$ ipython --no-banner

In [1]: import numpy as np

In [2]: np.set_printoptions(suppress=True, linewidth=160)

In [3]: rng = np.random.default_rng(921)

In [4]: m1 = rng.normal(size=(39, 6))

In [5]: m1 = 10 * m1 / np.linalg.norm(m1, axis=1, keepdims=True)

In [6]: print(m1.round(1) + 0)
[[ 1.   5.2  5.1  2.5  3.1  5.4]
 [-7.4 -2.8  3.3  4.1 -2.9 -1.3]
 [ 4.7 -0.9 -6.8  0.2  4.3 -3.5]
 [-5.4 -1.5 -3.8  5.7  4.6  1. ]
 [ 0.9  3.9 -1.8  3.1 -5.5  6.4]
 [ 3.6  0.2  5.8  4.8 -5.1 -2.1]
 [-2.6 -0.8 -1.3 -9.2  1.2 -2.3]
 [ 0.8 -2.4  1.8 -3.1  4.3  7.9]
 [-0.4  7.5  0.9 -4.7 -3.6  2.9]
 [-2.7 -3.4 -2.   1.8  8.1 -3. ]
 [-3.3 -3.9 -5.4  2.   5.2  3.8]
 [-3.  -1.8 -3.3  4.5  6.4 -4. ]
 [ 4.5 -2.2 -6.4  0.1 -1.8  5.5]
 [ 0.8  3.1 -3.8 -2.8  0.4 -8.2]
 [-1.8 -3.6  4.8 -1.3 -0.4 -7.7]
 [ 3.6 -3.6  7.1  0.  -1.8  4.5]
 [-0.8  2.9  1.9  0.3  9.1  2.2]
 [-5.6 -0.1  3.2  5.7  1.5  4.9]
 [ 1.8  2.3 -2.   7.   6.   1.6]
 [-3.1  0.3 -0.5  7.8 -3.2  4.4]
 [ 0.9  0.5  5.9  2.5  2.3  7.3]
 [ 0.2 -2.2  0.5 -1.5  7.5  6. ]
 [ 3.7  4.5  5.6  3.9  0.2 -4.4]
 [-1.1 -1.4  3.7  0.  -1.9  8.9]
 [ 3.6  1.7 -6.2 -2.4  1.1 -6.3]
 [ 6.  -0.5  1.8  4.2 -6.5  1. ]
 [-1.3  3.8  1.   2.3  5.   7.2]
 [ 7.5  1.   1.  -5.8 -2.8 -1.2]
 [ 5.5 -4.7 -1.3 -5.7  2.  -3. ]
 [ 3.5 -6.   6.5  0.4  3.  -0.7]
 [-0.1  8.8 -3.   0.8  0.   3.6]
 [ 4.1  5.9  4.1  3.9 -3.5  1.8]
 [ 2.9 -1.2 -0.8 -0.9  6.1 -7.1]
 [-5.8  5.7  4.7 -1.2 -2.3  2.1]
 [ 1.1  4.7  0.3 -5.  -6.4 -3.4]
 [ 3.9  0.5 -7.5 -2.7 -3.   3.5]
 [-7.  -0.2  1.   2.8  5.6 -3.3]
 [-5.8 -2.  -3.8 -5.8 -3.7 -0.9]
 [ 0.1  4.7  3.1  3.4 -0.9  7.5]]

In [7]: O, V = np.linalg.qr(m1[:, :1])[0], np.linalg.qr(m1[:, 1:])[0]

In [8]: sv = np.linalg.svd(O.T @ V, compute_uv=False)

In [9]: print((sv > 0.9).sum())
0

In [10]: print(np.round(np.linalg.norm(O @ O.T - V @ V.T, 2), 1))
1.0

In [11]: print(np.round(np.degrees(np.arccos(sv.clip(0, 1))), 1))
[75.4]

In [12]: th = np.radians(135)

In [13]: R = np.eye(6)

In [14]: R[0, 0] = R[5, 5] = np.cos(th)

In [15]: R[0, 5], R[5, 0] = -np.sin(th), np.sin(th)

In [16]: print(R.round(1))
[[-0.7  0.   0.   0.   0.  -0.7]
 [ 0.   1.   0.   0.   0.   0. ]
 [ 0.   0.   1.   0.   0.   0. ]
 [ 0.   0.   0.   1.   0.   0. ]
 [ 0.   0.   0.   0.   1.   0. ]
 [ 0.7  0.   0.   0.   0.  -0.7]]

In [17]: Y = m1 @ R.T

In [18]: print(np.allclose(m1 @ m1.T, Y @ Y.T))
True

In [19]: print(np.allclose(np.linalg.norm(m1, axis=1), np.linalg.norm(Y, axis=1)))
True

In [20]: X = np.loadtxt("test4.csv", delimiter=",")

In [21]: print(X)
[[83. 18.  0. 45. 18. 27. 45. 45.]
 [18.  6.  0. 10.  4.  6. 10. 10.]
 [ 0.  0.  2.  0.  0.  0.  0.  0.]
 [45. 10.  0. 27. 10. 15. 25. 25.]
 [18.  4.  0. 10.  6.  6. 10. 10.]
 [27.  6.  0. 15.  6. 11. 15. 15.]
 [45. 10.  0. 25. 10. 15. 27. 25.]
 [45. 10.  0. 25. 10. 15. 25. 27.]]

In [22]: f = np.array([2, 9])

In [23]: print(np.convolve(X[6], f))
[ 90. 425.  90.  50. 245. 120. 189. 293. 225.]

In [24]: print(np.polyval(f, X[6]))
[99. 29.  9. 59. 29. 39. 63. 59.]

In [25]: print(np.array([np.convolve(row, f, "same") for row in X]))
[[166. 783. 162.  90. 441. 216. 333. 495.]
 [ 36. 174.  54.  20.  98.  48.  74. 110.]
 [  0.   0.   4.  18.   0.   0.   0.   0.]
 [ 90. 425.  90.  54. 263. 120. 185. 275.]
 [ 36. 170.  36.  20. 102.  66.  74. 110.]
 [ 54. 255.  54.  30. 147.  76. 129. 165.]
 [ 90. 425.  90.  50. 245. 120. 189. 293.]
 [ 90. 425.  90.  50. 245. 120. 185. 279.]]

In [26]: Uu, sv, Vh = np.linalg.svd(X)

In [27]: print(np.argmax(sv[:-1] / (sv[1:] + 1e-6)) + 1)
1

In [28]: print(sv.round(1))
[175.   2.   2.   2.   2.   2.   2.   2.]

In [29]: Y = Uu[:, :1] @ np.diag(sv[:1]) @ Vh[:1]

In [30]: print(Y.round(1))
[[81.9 18.2  0.  45.5 18.2 27.3 45.5 45.5]
 [18.2  4.   0.  10.1  4.   6.1 10.1 10.1]
 [ 0.   0.   0.   0.   0.   0.   0.   0. ]
 [45.5 10.1  0.  25.3 10.1 15.2 25.3 25.3]
 [18.2  4.   0.  10.1  4.   6.1 10.1 10.1]
 [27.3  6.1  0.  15.2  6.1  9.1 15.2 15.2]
 [45.5 10.1  0.  25.3 10.1 15.2 25.3 25.3]
 [45.5 10.1  0.  25.3 10.1 15.2 25.3 25.3]]

In [31]: print(np.round(np.linalg.norm(X - Y, 2), 1), round(sv[1], 1))
2.0 2.0
